$ ipython --no-banner

In [1]: import numpy as np

In [2]: import numpy.linalg as la

In [3]: np.set_printoptions(precision=1, suppress=True, linewidth=200)

In [4]: rnd = lambda a: np.round(a, 1) + 0

In [5]: m1 = np.load("arr.npy")

In [6]: m1
Out[6]: 
array([[ 0.3, -1. ,  1. , -2. ,  0. ,  0. ,  0. ,  1. ],
       [ 1. , -1.7,  2. , -2. , -2. ,  2. ,  0. ,  2. ],
       [ 1. ,  0. ,  0.3,  2. ,  2. ,  0. , -1. ,  2. ],
       [ 2. , -2. , -1. , -1.7,  2. ,  2. , -2. ,  2. ],
       [ 0. , -2. ,  1. ,  1. ,  0.3,  2. , -1. , -2. ],
       [ 2. ,  1. ,  0. ,  1. , -1. ,  2.3,  2. , -2. ],
       [-2. , -2. ,  0. ,  1. ,  0. , -2. ,  1.3, -1. ],
       [ 0. , -1. ,  1. , -2. ,  0. ,  0. ,  0. ,  1.3]])

In [7]: other = m1 / np.sqrt((m1 ** 2).mean(axis=1, keepdims=True))

In [8]: rnd(la.norm(other, axis=1))
Out[8]: array([2.8, 2.8, 2.8, 2.8, 2.8, 2.8, 2.8, 2.8])

In [9]: la.matrix_rank(other) == la.matrix_rank(m1)
Out[9]: np.True_

In [10]: rnd(other[1])
Out[10]: array([ 0.6, -1. ,  1.2, -1.2, -1.2,  1.2,  0. ,  1.2])

In [11]: O, evecs = la.qr(m1[:, :5])[0], la.qr(m1[:, 5:])[0]

In [12]: s = la.svd(O.T @ evecs, compute_uv=False)

In [13]: rnd(s)
Out[13]: array([1. , 0.9, 0.5])

In [14]: rnd(la.norm(O @ O.T - evecs @ evecs.T, 2))
Out[14]: np.float64(1.0)

In [15]: (s > 0.9).sum()
Out[15]: np.int64(1)

In [16]: rnd(la.norm(m1, axis=0))
Out[16]: array([3.8, 4.2, 2.8, 4.7, 3.6, 4.6, 3.4, 4.9])

In [17]: rnd(np.trace(m1))
Out[17]: np.float64(2.4)

In [18]: np.allclose(m1, m1.T)
Out[18]: False

In [19]: rnd(np.sort(np.abs(la.eigvals(m1))))
Out[19]: array([0.3, 2.7, 2.7, 2.8, 2.8, 3.4, 3.4, 3.9])

In [20]: (m1 - m1.T) / 2
Out[20]: 
array([[ 0. , -1. ,  0. , -2. ,  0. , -1. ,  1. ,  0.5],
       [ 1. ,  0. ,  1. ,  0. ,  0. ,  0.5,  1. ,  1.5],
       [ 0. , -1. ,  0. ,  1.5,  0.5,  0. , -0.5,  0.5],
       [ 2. ,  0. , -1.5,  0. ,  0.5,  0.5, -1.5,  2. ],
       [ 0. ,  0. , -0.5, -0.5,  0. ,  1.5, -0.5, -1. ],
       [ 1. , -0.5,  0. , -0.5, -1.5,  0. ,  2. , -1. ],
       [-1. , -1. ,  0.5,  1.5,  0.5, -2. ,  0. , -0.5],
       [-0.5, -1.5, -0.5, -2. ,  1. ,  1. ,  0.5,  0. ]])

In [21]: rnd(np.abs(la.eigvals(m1)).max())
Out[21]: np.float64(3.9)
